>>> import numpy as np
>>> np.set_printoptions(suppress=True, linewidth=200)
>>> def rd(a):
...     return np.round(a, 4) + 0
... 
>>> F = np.array([[1, -2, -3], [3, -2, 3], [-1, -2, -2]])
>>> F
array([[ 1, -2, -3],
       [ 3, -2,  3],
       [-1, -2, -2]])
>>> rng = np.random.default_rng(81961)
>>> idx = rng.permutation(3)
>>> idx
array([2, 0, 1])
>>> other = F[idx][:, idx]
>>> np.diag(other)
array([-2,  1, -2])
>>> other
array([[-2, -1, -2],
       [-3,  1, -2],
       [ 3,  3, -2]])
>>> np.trace(other)
np.int64(-3)
>>> u = np.array([-3, -7])
>>> np.array([np.convolve(row, u, "same") for row in F])
array([[ -3,  -1,  23],
       [ -9, -15,   5],
       [  3,  13,  20]])
>>> np.cross(F[2, :3], F[1, :3])
array([-10,  -3,   8])
>>> np.polyval(u, F[2])
array([-4, -1, -1])
>>> vec = np.array([-4, -4, 9])
>>> rhs = F @ vec
>>> beta, lr = np.zeros(3), 1 / np.linalg.norm(F, 2) ** 2
>>> for i in range(15):
...     beta -= lr * F.T @ (F @ beta - rhs)
...     if i % 5 == 0: print(i, round(np.linalg.norm(F @ beta - rhs), 4))
... 
0 10.8589
5 7.638
10 5.4013
>>> rd(np.linalg.cond(F))
np.float64(3.8647)
>>> u = np.array([0, 1, 3])
>>> other = F + np.outer(u, np.eye(3)[1])
>>> np.linalg.matrix_rank(np.linalg.inv(other) - np.linalg.inv(F), tol=1e-8)
np.int64(1)
>>> np.linalg.matrix_rank(other - F)
np.int64(1)
>>> J = np.loadtxt("out10.csv", delimiter=",")
>>> J
array([[ 0.0848,  4.1481, -1.966 ],
       [ 0.1655,  0.5929,  0.4478],
       [-0.0565,  3.5811, -0.1764],
       [ 0.5797,  2.7349, -1.5958],
       [ 0.8153,  6.065 , -5.2034],
       [ 0.0408,  0.3371,  1.1401],
       [ 0.2361,  2.6268,  2.6169],
       [ 0.1603,  1.5701, -3.4025],
       [ 0.551 ,  0.167 ,  0.5813],
       [ 0.5427,  4.4212, -6.4508],
       [ 0.0332,  2.1298,  0.4327],
       [-0.3425,  1.3354,  2.6097],
       [ 0.5309,  3.3161, -0.2135],
       [ 0.1925,  2.8094, -1.427 ],
       [ 0.3796,  2.2969, -2.4721],
       [ 0.3098,  1.7762, -2.0252],
       [-0.0025,  3.2871, -3.3147],
       [ 0.1933,  2.1293, -4.5012],
       [ 0.6502,  4.1507, -4.2411],
       [ 0.5344,  5.2511, -6.1288],
       [ 0.0715,  2.5971, -0.8623],
       [ 0.1888,  1.9548,  0.787 ],
       [ 0.2542,  4.7688, -5.8691]])
>>> other = J / np.linalg.norm(J, axis=1, keepdims=True)
>>> cov = other @ other.T
>>> (cov - 2 * np.eye(23)).round(6).argmax(axis=1)
array([13,  6, 12, 13, 18, 11,  1, 17,  5, 22, 21,  5,  2,  0, 18, 14, 19,  7, 14, 22,  0, 10, 19])
>>> rd(np.degrees(np.arccos(np.clip(cov[6, 22], -1, 1))))
np.float64(95.6591)
>>> np.argwhere(np.triu(np.abs(cov) > 0.95, 1))
array([[ 0,  3],
       [ 0,  4],
       [ 0, 13],
       [ 0, 20],
       [ 1,  6],
       [ 1, 21],
       [ 2, 10],
       [ 2, 12],
       [ 2, 20],
       [ 3,  4],
       [ 3, 13],
       [ 3, 14],
       [ 3, 16],
       [ 3, 18],
       [ 3, 20],
       [ 4,  9],
       [ 4, 13],
       [ 4, 14],
       [ 4, 15],
       [ 4, 16],
       [ 4, 18],
       [ 4, 19],
       [ 4, 22],
       [ 5, 11],
       [ 7,  9],
       [ 7, 15],
       [ 7, 17],
       [ 7, 19],
       [ 7, 22],
       [ 9, 14],
       [ 9, 15],
       [ 9, 16],
       [ 9, 17],
       [ 9, 18],
       [ 9, 19],
       [ 9, 22],
       [10, 12],
       [10, 21],
       [12, 20],
       [13, 20],
       [14, 15],
       [14, 16],
       [14, 17],
       [14, 18],
       [14, 19],
       [14, 22],
       [15, 16],
       [15, 17],
       [15, 18],
       [15, 19],
       [15, 22],
       [16, 18],
       [16, 19],
       [16, 22],
       [17, 19],
       [17, 22],
       [18, 19],
       [18, 22],
       [19, 22]])
>>> idx = J[:, 2] > np.median(J[:, 2])
>>> u = J[idx].mean(axis=0) - J[~idx].mean(axis=0)
>>> ((J - J.mean(axis=0)) @ u > 0).astype(int)
array([0, 1, 1, 1, 0, 1, 1, 0, 1, 0, 1, 1, 1, 1, 0, 1, 0, 0, 0, 0, 1, 1, 0])
>>> np.argsort(-np.abs(u).round(6), kind="stable")
array([2, 1, 0])
